$ ipython --no-banner

In [1]: import numpy as np

In [2]: np.set_printoptions(precision=3, suppress=True, linewidth=140, floatmode="fixed")

In [3]: tidy = lambda a: np.round(a, 3) + 0

In [4]: E = np.loadtxt("a.csv", delimiter=",")

In [5]: print(E)
[[ 18.000   2.000   3.000  -2.000 -12.000   2.000  -2.000   7.000]
 [  2.000  30.000  15.000   9.000   7.000   0.000 -14.000   8.000]
 [  3.000  15.000  23.000  24.000  -9.000   0.000 -20.000  -4.000]
 [ -2.000   9.000  24.000  38.000   0.000   7.000 -29.000   1.000]
 [-12.000   7.000  -9.000   0.000  33.000  13.000  -4.000  21.000]
 [  2.000   0.000   0.000   7.000  13.000  20.000  -6.000  19.000]
 [ -2.000 -14.000 -20.000 -29.000  -4.000  -6.000  33.000 -10.000]
 [  7.000   8.000  -4.000   1.000  21.000  19.000 -10.000  41.000]]

In [6]: # symmetric

In [7]: U, sig, VT = np.linalg.svd(E)

In [8]: print(np.argmax(sig[:-1] / (sig[1:] + 1e-6)) + 1)
7

In [9]: A2 = U[:, :7] @ np.diag(sig[:7]) @ VT[:7]

In [10]: print(tidy(np.linalg.norm(E - A2) / np.linalg.norm(E)))
0.0

In [11]: print(tidy(A2))
[[ 18.000   2.000   3.000  -2.000 -12.000   2.000  -2.000   7.000]
 [  2.000  30.000  15.000   9.000   7.000   0.000 -14.000   8.000]
 [  3.000  15.000  23.000  24.000  -9.000   0.000 -20.000  -4.000]
 [ -2.000   9.000  24.000  38.000   0.000   7.000 -29.000   1.000]
 [-12.000   7.000  -9.000   0.000  33.000  13.000  -4.000  21.000]
 [  2.000   0.000   0.000   7.000  13.000  20.000  -6.000  19.000]
 [ -2.000 -14.000 -20.000 -29.000  -4.000  -6.000  33.000 -10.000]
 [  7.000   8.000  -4.000   1.000  21.000  19.000 -10.000  41.000]]

In [12]: print(tidy(np.abs(E - A2).max()))
0.0

In [13]: print(np.argsort(-np.linalg.norm(E, axis=0).round(6), kind="stable")[:3])
[3 7 6]

In [14]: print(np.linalg.matrix_rank(E, rtol=0.1))
4

In [15]: w, evecs = np.linalg.eigh(E)

In [16]: print(tidy(evecs.T @ E @ evecs))
[[ 0.000  0.000  0.000  0.000  0.000  0.000  0.000  0.000]
 [ 0.000  2.324  0.000  0.000  0.000  0.000  0.000  0.000]
 [ 0.000  0.000  3.969  0.000  0.000  0.000  0.000  0.000]
 [ 0.000  0.000  0.000  8.978  0.000  0.000  0.000  0.000]
 [ 0.000  0.000  0.000  0.000 26.604  0.000  0.000  0.000]
 [ 0.000  0.000  0.000  0.000  0.000 31.479  0.000  0.000]
 [ 0.000  0.000  0.000  0.000  0.000  0.000 69.733  0.000]
 [ 0.000  0.000  0.000  0.000  0.000  0.000  0.000 92.913]]

In [17]: print(w.sum(), np.trace(E))
236.0 236.0

In [18]: print((w > 1e-8).sum(), (w < -1e-8).sum())
7 0

In [19]: print(np.abs(evecs[:, -1]).round(6).argmax())
6

In [20]: print(tidy(np.linalg.eigvalsh(E @ E)))
[   0.000    5.400   15.750   80.611  707.769  990.940 4862.686 8632.844]

In [21]: print(tidy(np.linalg.eigvalsh(E + 2 * np.eye(8))))
[ 2.000  4.324  5.969 10.978 28.604 33.479 71.733 94.913]

In [22]: print(tidy(np.abs(evecs[:, -1])))
[0.031 0.344 0.382 0.542 0.154 0.198 0.548 0.278]

In [23]: arr = np.loadtxt("block10.csv", delimiter=",")

In [24]: print(arr)
[[-2.970 -3.381  2.615  2.032]
 [ 1.970  1.790 -2.389 -1.778]
 [-1.986 -1.072  3.435  2.521]
 [ 1.014  3.715  2.797  1.892]
 [ 0.013 -1.397 -1.991 -1.416]
 [-2.010 -4.599 -1.589 -0.980]
 [ 0.984  3.660  2.797  1.892]
 [ 2.973  6.224  1.402  0.810]
 [-0.999 -1.571  0.227  0.236]
 [ 0.017  2.071  2.997  2.108]
 [ 2.993  6.906  2.412  1.478]
 [ 2.982  5.508  0.406  0.084]
 [-2.984 -4.792  0.578  0.615]
 [-1.985 -4.592 -1.595 -1.008]]

In [25]: Ac = arr - arr.mean(axis=0)

In [26]: U, sig, VT = np.linalg.svd(Ac, full_matrices=False)

In [27]: print(np.searchsorted(np.cumsum(sig ** 2) / (sig ** 2).sum(), 0.9) + 1)
2

In [28]: print(tidy(np.abs(VT[-1])))
[0.730 0.397 0.106 0.546]

In [29]: print(tidy(sig))
[17.199  8.898  0.048  0.033]

In [30]: print(np.linalg.matrix_rank(Ac))
4

In [31]: print(tidy((sig ** 2).sum() ** 2 / (sig ** 4).sum()))
1.5

In [32]: print(tidy(Ac.mean(axis=0)))
[0.000 0.000 0.000 0.000]

In [33]: print(np.linalg.cond(arr) > 100)
True

In [34]: print(tidy(np.linalg.norm(arr, 2) / np.linalg.norm(arr)))
0.877

In [35]: print(np.linalg.matrix_rank(arr, rtol=0.1))
2

In [36]: vec = np.array([5, 5, -2, 2])

In [37]: h1 = np.maximum(arr @ vec, 0)

In [38]: print(tidy(arr.T @ h1))
[ 483.205 1051.277  293.744  174.673]

In [39]: print(np.flatnonzero(h1 > 1e-9))
[ 1  3  6  7  9 10 11]

In [40]: print(arr * (h1 > 1e-9)[:, None])
[[-0.000 -0.000  0.000  0.000]
 [ 1.970  1.790 -2.389 -1.778]
 [-0.000 -0.000  0.000  0.000]
 [ 1.014  3.715  2.797  1.892]
 [ 0.000 -0.000 -0.000 -0.000]
 [-0.000 -0.000 -0.000 -0.000]
 [ 0.984  3.660  2.797  1.892]
 [ 2.973  6.224  1.402  0.810]
 [-0.000 -0.000  0.000  0.000]
 [ 0.017  2.071  2.997  2.108]
 [ 2.993  6.906  2.412  1.478]
 [ 2.982  5.508  0.406  0.084]
 [-0.000 -0.000  0.000  0.000]
 [-0.000 -0.000 -0.000 -0.000]]

In [41]: print(tidy(np.maximum(arr @ (3 * vec), 0)))
[  0.000  60.066   0.000  65.505   0.000   0.000  64.230 134.403   0.000  25.986 142.881 125.418   0.000   0.000]

In [42]: J = np.load("out10.npy")

In [43]: print(J)
[[-2 -2  0 -2  0  0]
 [ 0  2  0  0  0  0]
 [ 0  0 -2  0 -1 -1]
 [-4 -5  0  4  0  0]
 [ 0  0 -4  0 -3  3]
 [ 0  0 -1  0 -2  0]]

In [44]: # 2 blocks once reordered

In [45]: G = J.T @ J

In [46]: print(tidy(np.linalg.svd(J, compute_uv=False) ** 2))
[61.097 39.448 10.271  4.431  1.632  1.121]

In [47]: print(np.trace(G), (J ** 2).sum())
118 118

In [48]: print(np.diag(G))
[20 33 21 20 14 10]

In [49]: print((J @ J.T).shape)
(6, 6)

In [50]: print(G)
[[ 20  24   0 -12   0   0]
 [ 24  33   0 -16   0   0]
 [  0   0  21   0  16 -10]
 [-12 -16   0  20   0   0]
 [  0   0  16   0  14  -8]
 [  0   0 -10   0  -8  10]]

In [51]: print(np.linalg.matrix_rank(G))
6

In [52]: q, evecs = np.linalg.qr(J[:, :5])[0], np.linalg.qr(J[:, 5:])[0]

In [53]: sig = np.linalg.svd(q.T @ evecs, compute_uv=False)

In [54]: print((sig > 0.9).sum())
0

In [55]: print(tidy(sig))
[0.696]

In [56]: print(tidy(np.degrees(np.arccos(sig.clip(0, 1)))))
[45.905]

In [57]: t = np.radians(120)

In [58]: R = np.eye(6)

In [59]: R[0, 0] = R[5, 5] = np.cos(t)

In [60]: R[0, 5], R[5, 0] = -np.sin(t), np.sin(t)

In [61]: print(tidy(R))
[[-0.500  0.000  0.000  0.000  0.000 -0.866]
 [ 0.000  1.000  0.000  0.000  0.000  0.000]
 [ 0.000  0.000  1.000  0.000  0.000  0.000]
 [ 0.000  0.000  0.000  1.000  0.000  0.000]
 [ 0.000  0.000  0.000  0.000  1.000  0.000]
 [ 0.866  0.000  0.000  0.000  0.000 -0.500]]

In [62]: A2 = J @ R.T

In [63]: print(np.allclose(np.linalg.norm(J, axis=1), np.linalg.norm(A2, axis=1)))
True

In [64]: print(tidy(A2))
[[ 1.000 -2.000  0.000 -2.000  0.000 -1.732]
 [ 0.000  2.000  0.000  0.000  0.000  0.000]
 [ 0.866  0.000 -2.000  0.000 -1.000  0.500]
 [ 2.000 -5.000  0.000  4.000  0.000 -3.464]
 [-2.598  0.000 -4.000  0.000 -3.000 -1.500]
 [ 0.000  0.000 -1.000  0.000 -2.000  0.000]]

In [65]: print(tidy(np.abs(A2 - J).max(axis=0)))
[6.000 0.000 0.000 0.000 0.000 4.500]

In [66]: print(np.allclose(J @ J.T, A2 @ A2.T))
True

In [67]: vec = np.array([1, 0, 1, 2, 1, 0])

In [68]: print(J * vec)
[[-2  0  0 -4  0  0]
 [ 0  0  0  0  0  0]
 [ 0  0 -2  0 -1  0]
 [-4  0  0  8  0  0]
 [ 0  0 -4  0 -3  0]
 [ 0  0 -1  0 -2  0]]

In [69]: print((J * vec).sum(axis=1))
[-6  0 -3  4 -7 -3]

In [70]: print((J @ vec).argmax())
3

In [71]: print(J @ np.eye(6)[0])
[-2.000  0.000  0.000 -4.000  0.000  0.000]

In [72]: feats = np.array([[-9, 5, 2, 2, 5, 2, 2, 2],
    ...:     [1, 4, 0, 4, 1, 1, 5, 1],
    ...:     [5, 0, 25, 2, 1, 4, 4, 0],
    ...:     [4, 3, 0, 5, 0, 1, 3, 5],
    ...:     [1, 1, 4, 4, -21, 0, 1, 0],
    ...:     [2, 5, 2, 3, 5, 22, 2, 5],
    ...:     [4, 3, 3, 3, 4, 3, -4, 3],
    ...:     [5, 0, 0, 0, 0, 1, 4, 0]])

In [73]: vec = np.array([1, 2, 0, 0, -1, -1, 2, -1])

In [74]: rhs = feats @ vec

In [75]: beta, lr = np.zeros(8), 1 / np.linalg.norm(feats, 2) ** 2

In [76]: for i in range(300):
    ...:     beta -= lr * feats.T @ (feats @ beta - rhs)
    ...:     if i % 50 == 0: print(i, round(np.linalg.norm(feats @ beta - rhs), 3))
    ...: 
0 23.225
50 3.072
100 2.333
150 1.821
200 1.457
250 1.201

In [77]: print(tidy(np.linalg.cond(feats)))
36.723

In [78]: r0 = np.array([-4, 5, -2])

In [79]: print(np.polyval(r0, feats[0]))
[-371  -77   -8   -8  -77   -8   -8   -8]

In [80]: print(np.convolve(feats[0], r0))
[ 36 -65  35  -8 -14  13  -8  -2   6  -4]

In [81]: print(np.array([np.convolve(row, r0, "same") for row in feats]))
[[ -65   35   -8  -14   13   -8   -2    6]
 [ -11   18  -24   16   -7  -17   19   -5]
 [  25 -110  117  -44  -15    2   12   -8]
 [   8    7  -26   25  -14   -7   -7   19]
 [   1  -13    2   96 -113   38    5   -2]
 [ -10   13  -12   -9  -69   92  -54   21]
 [   8   -5   -3   -7    2   23  -38   23]
 [  25  -10    0    0   -4  -11   18   -8]]

In [82]: A2 = np.array([[0, 2], [1, 1], [0, 2], [0, 0], [0, 1], [0, 2], [0, 2], [0, 0]])

In [83]: print(feats @ A2)
[[ 5  4]
 [ 4 19]
 [ 0 77]
 [ 3 19]
 [ 1 -8]
 [ 5 66]
 [ 3 19]
 [ 0 20]]

In [84]: print(A2.T @ feats.T)
[[ 5  4  0  3  1  5  3  0]
 [ 4 19 77 19 -8 66 19 20]]

In [85]: print(np.einsum("ik,kj->ij", feats, A2))
[[ 5  4]
 [ 4 19]
 [ 0 77]
 [ 3 19]
 [ 1 -8]
 [ 5 66]
 [ 3 19]
 [ 0 20]]

In [86]: q, evecs = np.linalg.qr(feats[:, :4])[0], np.linalg.qr(feats[:, 4:])[0]

In [87]: sig = np.linalg.svd(q.T @ evecs, compute_uv=False)

In [88]: print(tidy(np.linalg.norm(q @ q.T - evecs @ evecs.T, 2)))
0.996

In [89]: print(tidy(np.degrees(np.arccos(sig.clip(0, 1)))))
[15.605 21.427 65.153 84.849]

In [90]: r0 = np.array([1, 1, 1, 0])

In [91]: K = np.array([np.roll(r0, i) for i in range(4)])

In [92]: print(K)
[[1 1 1 0]
 [0 1 1 1]
 [1 0 1 1]
 [1 1 0 1]]

In [93]: print(np.fft.fft(K[0]))
[3.000+0.000j 0.000-1.000j 1.000+0.000j 0.000+1.000j]

In [94]: print((K @ K)[0])
[2 2 3 2]

In [95]: T = np.stack([K, -3 * K, K[::-1]])

In [96]: print(np.einsum("bij,cij->bc", T, T))
[[ 12 -36   8]
 [-36 108 -24]
 [  8 -24  12]]

In [97]: print(tidy(np.linalg.norm(T, axis=(1, 2))))
[ 3.464 10.392  3.464]

In [98]: vec = np.array([0, 3, 2, 0])

In [99]: h1 = np.maximum(K @ vec, 0)

In [100]: print(K * (h1 > 1e-9)[:, None])
[[1 1 1 0]
 [0 1 1 1]
 [1 0 1 1]
 [1 1 0 1]]

In [101]: print(np.flatnonzero(h1 > 1e-9))
[0 1 2 3]

In [102]: print(tidy(np.tanh(K @ vec)))
[1.000 1.000 0.964 0.995]

In [103]: print(np.maximum(K @ (3 * vec), 0))
[15 15  6  9]

In [104]: A = np.load("sample10.npy")

In [105]: print(A)
[[ 1  1  1  1 -1 -1 -1 -1]
 [ 1 -1 -1  1 -1  1  1 -1]
 [ 1  1 -1 -1  1  1 -1 -1]
 [ 1 -1  1 -1  1 -1  1 -1]
 [ 1 -1  1 -1 -1  1 -1  1]]

In [106]: U, sig, VT = np.linalg.svd(A, full_matrices=False)

In [107]: print((sig > 1e-8).sum())
5

In [108]: print(U.shape, sig.shape, VT.shape)
(5, 5) (5,) (5, 8)

In [109]: print(tidy(U.T @ A @ VT.T))
[[2.828 0.000 0.000 0.000 0.000]
 [0.000 2.828 0.000 0.000 0.000]
 [0.000 0.000 2.828 0.000 0.000]
 [0.000 0.000 0.000 2.828 0.000]
 [0.000 0.000 0.000 0.000 2.828]]

In [110]: print(tidy(np.sqrt((sig ** 2).sum())), tidy(np.linalg.norm(A)))
6.325 6.325

In [111]: print(tidy(sig))
[2.828 2.828 2.828 2.828 2.828]

In [112]: print(np.allclose(U * sig @ VT, A))
True

In [113]: vec = np.array([1, -3, -1, 1, -2, 1, 2, 3])

In [114]: print(A @ (2 * vec))
[-12  16 -16  -4  12]

In [115]: print(A * vec)
[[ 1 -3 -1  1  2 -1 -2 -3]
 [ 1  3  1  1  2  1  2 -3]
 [ 1 -3  1 -1 -2  1 -2 -3]
 [ 1  3 -1 -1 -2 -1  2 -3]
 [ 1  3 -1 -1  2  1 -2  3]]

In [116]: vec @ A
---------------------------------------------------------------------------
ValueError                                Traceback (most recent call last)
Cell In[116], line 1
----> 1 vec @ A

ValueError: matmul: Input operand 1 has a mismatch in its core dimension 0, with gufunc signature (n?,k),(k,m?)->(n?,m?) (size 5 is different from 8)

In [117]: print(A @ vec)
[-6  8 -8 -2  6]

In [118]: print(A @ np.ones(8))
[0.000 0.000 0.000 0.000 0.000]

In [119]: print(np.sign((A @ vec).round(6)))
[-1  1 -1 -1  1]
